$ python -q
>>> import numpy as np
>>> from numpy import linalg as LA
>>> np.set_printoptions(precision=2, suppress=True, linewidth=100)
>>> K = np.loadtxt("out18.csv", delimiter=",")
>>> K
array([[-6.,  4.,  4.,  1., -4.,  5.,  8.],
       [ 1., -9.,  6., -5., -2., -2., -6.],
       [ 8.,  8.,  9.,  3.,  1., -2.,  9.],
       [ 0., -7.,  1., -4.,  7.,  6.,  8.],
       [-5., -3., -8., -5.,  9.,  7.,  0.],
       [ 3.,  3.,  8., -8., -7.,  1.,  5.],
       [ 8.,  8.,  9.,  3.,  1., -2.,  9.],
       [-2., -1.,  7., -9., -2.,  5., -5.]])
>>> vec = np.array([2, 2, -2, 0, -2, 1, 2])
>>> a = np.maximum(K @ vec, 0)
>>> np.maximum(K @ vec, 0) - np.maximum(-K @ vec, 0)
array([ 17., -38.,  28.,  -8., -11.,  21.,  28., -21.])
>>> a
array([17.,  0., 28.,  0.,  0., 21., 28.,  0.])
>>> K.T @ a
array([ 409.,  579.,  740.,   17., -159.,   -6.,  745.])
>>> proj = K @ LA.solve(K.T @ K, K.T)
>>> np.allclose(proj @ proj, proj)
True
>>> np.round(LA.eigvalsh(proj), 2) + 0
array([0., 1., 1., 1., 1., 1., 1., 1.])
>>> proj.round(2) + 0
array([[1. , 0. , 0. , 0. , 0. , 0. , 0. , 0. ],
       [0. , 1. , 0. , 0. , 0. , 0. , 0. , 0. ],
       [0. , 0. , 0.5, 0. , 0. , 0. , 0.5, 0. ],
       [0. , 0. , 0. , 1. , 0. , 0. , 0. , 0. ],
       [0. , 0. , 0. , 0. , 1. , 0. , 0. , 0. ],
       [0. , 0. , 0. , 0. , 0. , 1. , 0. , 0. ],
       [0. , 0. , 0.5, 0. , 0. , 0. , 0.5, 0. ],
       [0. , 0. , 0. , 0. , 0. , 0. , 0. , 1. ]])
>>> round(float(np.trace(proj)), 2)
7.0
>>> LA.matrix_rank(K)
np.int64(7)
>>> K.shape
(8, 7)
>>> np.count_nonzero(K)
np.int64(54)
>>> K.mean(axis=0)
array([ 0.88,  0.38,  4.5 , -3.  ,  0.38,  2.25,  3.5 ])
>>> K.sum(axis=0)
array([  7.,   3.,  36., -24.,   3.,  18.,  28.])
